>>> import numpy as np
>>> np.set_printoptions(precision=3, suppress=True, linewidth=120)
>>> J = np.loadtxt("out19.csv", delimiter=",")
>>> J
array([[-1.24 , -1.569,  4.583],
       [-4.231, -0.552,  2.606],
       [-4.554, -0.312,  2.04 ],
       [-4.932,  0.657, -0.492],
       [-0.305, -1.699,  4.692],
       [-3.627,  1.492, -3.101],
       [-4.896,  0.732, -0.705],
       [ 3.692, -1.474,  3.033],
       [ 3.403, -1.551,  3.319],
       [ 1.892,  1.438, -4.399],
       [-4.133, -0.613,  2.746],
       [ 1.006, -1.778,  4.563],
       [ 0.47 , -1.761,  4.656],
       [ 3.19 ,  1.056, -3.703],
       [ 1.173,  1.58 , -4.596],
       [-1.851, -1.447,  4.414],
       [ 1.951, -1.756,  4.256],
       [-2.909, -1.156,  3.899],
       [ 0.655,  1.658, -4.671],
       [-4.791,  0.878, -1.128],
       [ 4.973, -0.334, -0.396],
       [-2.574,  1.698, -3.936],
       [-2.72 ,  1.679, -3.845],
       [ 4.379,  0.451, -2.37 ],
       [ 0.257,  1.704, -4.694],
       [-4.235, -0.55 ,  2.601],
       [-1.327,  1.779, -4.481],
       [-4.845,  0.812, -0.934],
       [ 3.472,  0.944, -3.472],
       [-4.059, -0.657,  2.845]])
>>> J @ np.linalg.pinv(J) @ J
array([[-1.24 , -1.569,  4.583],
       [-4.231, -0.552,  2.606],
       [-4.554, -0.312,  2.04 ],
       [-4.932,  0.657, -0.492],
       [-0.305, -1.699,  4.692],
       [-3.627,  1.492, -3.101],
       [-4.896,  0.732, -0.705],
       [ 3.692, -1.474,  3.033],
       [ 3.403, -1.551,  3.319],
       [ 1.892,  1.438, -4.399],
       [-4.133, -0.613,  2.746],
       [ 1.006, -1.778,  4.563],
       [ 0.47 , -1.761,  4.656],
       [ 3.19 ,  1.056, -3.703],
       [ 1.173,  1.58 , -4.596],
       [-1.851, -1.447,  4.414],
       [ 1.951, -1.756,  4.256],
       [-2.909, -1.156,  3.899],
       [ 0.655,  1.658, -4.671],
       [-4.791,  0.878, -1.128],
       [ 4.973, -0.334, -0.396],
       [-2.574,  1.698, -3.936],
       [-2.72 ,  1.679, -3.845],
       [ 4.379,  0.451, -2.37 ],
       [ 0.257,  1.704, -4.694],
       [-4.235, -0.55 ,  2.601],
       [-1.327,  1.779, -4.481],
       [-4.845,  0.812, -0.934],
       [ 3.472,  0.944, -3.472],
       [-4.059, -0.657,  2.845]])
>>> np.linalg.lstsq(J[:-1].T, J[-1])[2]
np.int32(2)
>>> arr = np.load("arr.npy")
>>> arr
array([[ 1, -3,  3],
       [-3,  9, -9],
       [ 3, -9,  9]])
>>> np.abs(arr).max()
np.int64(9)
>>> np.unravel_index(np.abs(arr).argmax(), arr.shape)
(np.int64(1), np.int64(1))
>>> arr.sum(axis=1)
array([ 1, -3,  3])
>>> arr.shape
(3, 3)
>>> P = np.triu(np.array([[4, -2, 1], [-3, 3, 5], [2, 0, -4]]), 1) + np.eye(3)
>>> out = P @ arr @ np.linalg.inv(P)
>>> np.trace(out), np.trace(arr)
(np.float64(19.0), np.int64(19))
>>> P @ arr - arr @ P
array([[  9., -25.,  41.],
       [ 15., -51.,   3.],
       [  0.,   6.,  42.]])
>>> G = arr.T @ arr
>>> np.round(np.linalg.svd(arr, compute_uv=False) ** 2, 3) + 0
array([361.,   0.,   0.])
>>> np.allclose(G, G.T)
True
>>> np.diag(G)
array([ 19, 171, 171])
>>> left, sigma, Vh = np.linalg.svd(arr)
>>> np.argmax(sigma[:-1] / (sigma[1:] + 1e-6)) + 1
np.int64(1)
>>> sigma.round(3) + 0
array([19.,  0.,  0.])
>>> out = left[:, :1] @ np.diag(sigma[:1]) @ Vh[:1]
>>> round(np.linalg.norm(arr - out) / np.linalg.norm(arr), 3)
np.float64(0.0)
>>> np.linalg.matrix_rank(out)
np.int64(1)
>>> out
array([[ 1., -3.,  3.],
       [-3.,  9., -9.],
       [ 3., -9.,  9.]])
>>> vals, V = np.linalg.eigh(out)
>>> np.round(np.linalg.eigvalsh(out @ out), 3) + 0
array([  0.,   0., 361.])
>>> np.round(np.linalg.svd(out, compute_uv=False), 3) + 0
array([19.,  0.,  0.])
>>> np.round(V.T @ V, 3) + 0
array([[1., 0., 0.],
       [0., 1., 0.],
       [0., 0., 1.]])
>>> np.abs(V[:, -1])
array([0.229, 0.688, 0.688])
>>> vals.sum(), np.trace(out)
(np.float64(19.0), np.float64(19.0))
>>> np.linalg.eigvalsh(out + -2 * np.eye(3))
array([-2., -2., 17.])
>>> V @ np.diag(vals) @ V.T
array([[ 1., -3.,  3.],
       [-3.,  9., -9.],
       [ 3., -9.,  9.]])
>>> A = np.load("a.npy")
>>> A
array([[ 1,  1, -2,  1,  0,  1],
       [ 1, -2,  0,  1,  0, -1],
       [ 2,  0, -2,  0, -1, -2],
       [ 0, -1,  0,  0,  1, -2]])
>>> round(np.linalg.norm(A[3] - A[1]), 3)
np.float64(2.236)
>>> round(np.linalg.norm(A, 2), 3)
np.float64(4.151)
>>> np.linalg.norm(A, axis=1)
array([2.828, 2.646, 3.606, 2.449])
>>> rng = np.random.default_rng(69)
>>> out = A + rng.integers(-2, 3, (4, 2)) @ rng.integers(-2, 3, (2, 6))
>>> out
array([[-3,  1, -4, -3, -2,  1],
       [ 3, -2,  1,  3,  1, -1],
       [ 6,  0,  1, -2,  2,  0],
       [ 1, -1,  1, -2,  2, -1]])
>>> out - A
array([[-4,  0, -2, -4, -2,  0],
       [ 2,  0,  1,  2,  1,  0],
       [ 4,  0,  3, -2,  3,  2],
       [ 1,  0,  1, -2,  1,  1]])
>>> F = np.loadtxt("m.csv", delimiter=",")
>>> F
array([[-8.,  0., -8.,  0.,  0.],
       [-8.,  0., -8.,  0.,  0.],
       [-8.,  0., -8.,  0.,  0.],
       [ 0.,  0.,  0.,  0.,  0.]])
>>> # rows and columns are dependent
>>> left, sigma, Vh = np.linalg.svd(F)
>>> np.argmax(sigma[:-1] / (sigma[1:] + 1e-6)) + 1
np.int64(1)
>>> sigma.round(3) + 0
array([19.596,  0.   ,  0.   ,  0.   ])
>>> out = left[:, :1] @ np.diag(sigma[:1]) @ Vh[:1]
>>> np.round(np.linalg.norm(F - out, 2), 3), round(sigma[1], 3)
(np.float64(0.0), np.float64(0.0))
>>> round(np.abs(F - out).max(), 3)
np.float64(0.0)
>>> np.linalg.matrix_rank(F, rtol=0.05)
np.int64(1)
>>> r = np.linalg.matrix_rank(F)
>>> r
np.int64(1)
>>> N = np.linalg.svd(F)[2][r:].T
>>> [int(np.linalg.matrix_rank(F[:, :j + 1])) for j in range(5)]
[1, 1, 1, 1, 1]
>>> [int(np.linalg.matrix_rank(F[:i])) for i in range(1, len(F) + 1)]
[1, 1, 1, 1]
>>> np.linalg.matrix_rank(F.T @ F), np.linalg.matrix_rank(F @ F.T)
(np.int64(1), np.int64(1))
>>> np.round(F @ N, 3) + 0
array([[0., 0., 0., 0.],
       [0., 0., 0., 0.],
       [0., 0., 0., 0.],
       [0., 0., 0., 0.]])
>>> np.allclose(F @ N, 0)
True
